>>> import numpy as np
>>> np.set_printoptions(precision=3, suppress=True, linewidth=120, legacy="1.25")
>>> K = np.loadtxt("a.csv", delimiter=",")
>>> K
array([[ 0.705, -0.098, -0.689, -0.098, -0.098],
       [-0.098,  0.967, -0.23 , -0.033, -0.033],
       [-0.689, -0.23 , -0.607, -0.23 , -0.23 ],
       [-0.098, -0.033, -0.23 ,  0.967, -0.033],
       [-0.098, -0.033, -0.23 , -0.033,  0.967]])
>>> np.round(K.T @ K, 3) + 0
array([[1., 0., 0., 0., 0.],
       [0., 1., 0., 0., 0.],
       [0., 0., 1., 0., 0.],
       [0., 0., 0., 1., 0.],
       [0., 0., 0., 0., 1.]])
>>> np.linalg.pinv(K)
array([[ 0.705, -0.098, -0.689, -0.098, -0.098],
       [-0.098,  0.967, -0.23 , -0.033, -0.033],
       [-0.689, -0.23 , -0.607, -0.23 , -0.23 ],
       [-0.098, -0.033, -0.23 ,  0.967, -0.033],
       [-0.098, -0.033, -0.23 , -0.033,  0.967]])
>>> W = np.array([[1, 3, 2, 1, 2],
...     [3, 1, 3, 0, 1],
...     [3, 1, 1, 1, 0],
...     [3, 0, 3, 2, 2],
...     [2, 3, 0, 1, 2]])
>>> b = np.array([3, 3, 3, 4, -1])
>>> H = np.maximum(K @ W + b, 0)
>>> (H > 0).mean(axis=0)
array([0.8, 0.8, 0.8, 1. , 0.4])
>>> (H > 0).astype(int)
array([[1, 1, 1, 1, 0],
       [1, 1, 1, 1, 0],
       [0, 0, 0, 1, 0],
       [1, 1, 1, 1, 1],
       [1, 1, 1, 1, 1]])
>>> Z = np.array([[-1, 0], [-1, -2], [-2, 1], [-2, -1], [-2, 0]])
>>> H @ Z
array([[-18.59 ,  -8.656],
       [-26.197,  -4.885],
       [ -4.033,  -2.016],
       [-30.475,  -4.885],
       [-24.475, -12.885]])
>>> W @ Z
array([[-14,  -5],
       [-12,   1],
       [ -8,  -2],
       [-17,   1],
       [-11,  -7]])
>>> rng = np.random.default_rng(26255)
>>> idx = rng.permutation(5)
>>> idx
array([4, 2, 0, 3, 1])
>>> A2 = K[idx][:, idx]
>>> A2
array([[ 0.967, -0.23 , -0.098, -0.033, -0.033],
       [-0.23 , -0.607, -0.689, -0.23 , -0.23 ],
       [-0.098, -0.689,  0.705, -0.098, -0.098],
       [-0.033, -0.23 , -0.098,  0.967, -0.033],
       [-0.033, -0.23 , -0.098, -0.033,  0.967]])
>>> np.trace(A2)
3.0
>>> np.diag(A2)
array([ 0.967, -0.607,  0.705,  0.967,  0.967])
>>> np.round(np.linalg.det(A2), 3), round(np.linalg.det(K[idx]), 3)
(-1.0, 1.0)
>>> np.allclose(A2, K)
False
>>> np.sort(np.abs(np.linalg.eigvals(A2)))
array([1., 1., 1., 1., 1.])
>>> evals, V = np.linalg.eigh(A2)
>>> np.round(V.T @ A2 @ V, 3) + 0
array([[-1.,  0.,  0.,  0.,  0.],
       [ 0.,  1.,  0.,  0.,  0.],
       [ 0.,  0.,  1.,  0.,  0.],
       [ 0.,  0.,  0.,  1.,  0.],
       [ 0.,  0.,  0.,  0.,  1.]])
>>> np.linalg.eigvalsh(A2 @ A2)
array([1., 1., 1., 1., 1.])
>>> np.unique(evals.round(6) + 0, return_counts=True)[1]
array([1, 4])
>>> V @ np.diag(evals) @ V.T
array([[ 0.967, -0.23 , -0.098, -0.033, -0.033],
       [-0.23 , -0.607, -0.689, -0.23 , -0.23 ],
       [-0.098, -0.689,  0.705, -0.098, -0.098],
       [-0.033, -0.23 , -0.098,  0.967, -0.033],
       [-0.033, -0.23 , -0.098, -0.033,  0.967]])
